In [1]: import numpy as np

In [2]: import numpy.linalg as la

In [3]: np.set_printoptions(suppress=True, linewidth=100)

In [4]: def tidy(a):
   ...:     return np.round(a, 3) + 0
   ...: 

In [5]: X = np.load("sample16.npy")

In [6]: X
Out[6]: 
array([[-0.483, -2.412, -1.125,  1.485, -0.47 ],
       [-1.11 , -1.885, -0.813,  1.473, -0.236],
       [ 1.781, -1.488, -0.927, -0.001, -0.864],
       [-6.31 , -3.184, -0.889,  4.518,  0.885],
       [-3.389, -2.809, -0.965,  2.998,  0.197],
       [ 1.833, -1.467, -0.905, -0.008, -0.872],
       [-2.81 , -3.299, -1.321,  2.998, -0.075],
       [-6.887, -2.697, -0.613,  4.493,  1.205],
       [-1.089, -1.865, -0.813,  1.489, -0.238],
       [-6.866, -2.684, -0.59 ,  4.494,  1.211],
       [-6.91 , -2.681, -0.605,  4.536,  1.206],
       [-1.664, -1.449, -0.493,  1.525,  0.094],
       [-0.015, -0.013, -0.009, -0.037,  0.032],
       [-2.79 , -3.286, -1.298,  3.021, -0.093],
       [-3.971, -2.3  , -0.703,  2.995,  0.512],
       [-2.798, -3.306, -1.317,  3.002, -0.088],
       [-1.714, -1.438, -0.503,  1.472,  0.077],
       [-5.667, -3.677, -1.187,  4.498,  0.623],
       [-6.934, -2.704, -0.574,  4.466,  1.181],
       [ 1.237, -0.99 , -0.629, -0.025, -0.584],
       [-6.336, -3.185, -0.888,  4.501,  0.914],
       [-3.374, -2.793, -1.002,  3.005,  0.202],
       [-2.818, -3.275, -1.306,  2.969, -0.111],
       [-4.005, -2.274, -0.705,  2.993,  0.479],
       [-3.401, -2.796, -0.97 ,  2.979,  0.187],
       [-1.085, -1.88 , -0.822,  1.495, -0.193],
       [ 0.593, -0.486, -0.305, -0.022, -0.29 ],
       [-6.887, -2.711, -0.597,  4.501,  1.228],
       [-2.803, -3.299, -1.316,  2.994, -0.117],
       [-6.282, -3.194, -0.861,  4.487,  0.918],
       [ 0.01 ,  0.023,  0.016, -0.008,  0.007],
       [ 0.62 , -0.482, -0.299,  0.018, -0.316],
       [-2.289, -0.94 , -0.21 ,  1.523,  0.407]])

In [7]: Q, R = la.qr(X)

In [8]: Q.shape, R.shape
Out[8]: ((33, 5), (5, 5))

In [9]: print(tidy(np.abs(np.diag(R))))
[22.771  7.126  0.099  0.131  0.125]

In [10]: out = X / np.sqrt((X ** 2).mean(axis=1, keepdims=True))

In [11]: tidy(la.norm(out, axis=1))
Out[11]: 
array([2.236, 2.236, 2.236, 2.236, 2.236, 2.236, 2.236, 2.236, 2.236, 2.236, 2.236, 2.236, 2.236,
       2.236, 2.236, 2.236, 2.236, 2.236, 2.236, 2.236, 2.236, 2.236, 2.236, 2.236, 2.236, 2.236,
       2.236, 2.236, 2.236, 2.236, 2.236, 2.236, 2.236])

In [12]: la.matrix_rank(X - X.mean(axis=1, keepdims=True))
Out[12]: np.int64(4)

In [13]: tidy(out[23])
Out[13]: array([-1.611, -0.915, -0.284,  1.204,  0.193])

In [14]: cen = X - X.mean(axis=0)

In [15]: vecs = la.svd(cen)[2][:2]

In [16]: out = cen - cen @ vecs.T @ vecs

In [17]: tidy((cen @ vecs.T).std(axis=0))
Out[17]: array([3.318, 0.857])

In [18]: print(tidy(np.cov(cen @ vecs.T, rowvar=False)))
[[11.354  0.   ]
 [ 0.     0.757]]

In [19]: la.norm(out, axis=1).round(6).argmax()
Out[19]: np.int64(18)

In [20]: x = np.array([0, -1, 0, 1, 0])

In [21]: target = X @ x

In [22]: tidy(la.pinv(X) @ X)
Out[22]: 
array([[1., 0., 0., 0., 0.],
       [0., 1., 0., 0., 0.],
       [0., 0., 1., 0., 0.],
       [0., 0., 0., 1., 0.],
       [0., 0., 0., 0., 1.]])

In [23]: rng = np.random.default_rng(8)

In [24]: target = target + 0.05 * rng.normal(size=33)

In [25]: tidy(target)
Out[25]: 
array([ 3.81 ,  3.291,  1.419,  7.684,  5.691,  1.45 ,  6.249,  7.235,  3.402,  7.248,  7.255,
        2.971,  0.019,  6.382,  5.262,  6.339,  2.908,  8.247,  7.128,  0.95 ,  7.704,  5.811,
        6.162,  5.285,  5.769,  3.363,  0.456,  7.223,  6.202,  7.759, -0.074,  0.388,  2.459])

In [26]: c, *_ = la.lstsq(X, target)

In [27]: tidy(c)
Out[27]: array([ 0.258, -0.753, -0.329,  1.375,  0.498])

In [28]: M = np.load("case1.npy")

In [29]: M
Out[29]: 
array([[ -1,   0,  -1,   1,  -1,   5,   1],
       [  2,  -2,   2,   1,  -2,   0,   0],
       [ -1,  -1,   2,  -2,   1,  -5,  -1],
       [ -1,  -1,   0,   1,   1,   0,   0],
       [ -2,   2,   0,   0,   2, -10,  -2],
       [  1,  -2,  -1,  -1,   0,  10,   2],
       [  2,   0,   0,   1,   1, -10,  -2],
       [  0,  -1,   0,   0,   1, -10,  -2],
       [ -2,   0,   0,  -2,   1, -10,  -2],
       [  1,  -2,  -2,   0,   0, -10,  -2],
       [ -1,   0,   1,   1,  -1,   0,   0]])

In [30]: print(np.argsort(-la.norm(M, axis=0).round(6), kind="stable")[:3])
[5 6 0]

In [31]: tidy(la.norm(M, 2) / la.norm(M))
Out[31]: np.float64(0.947)
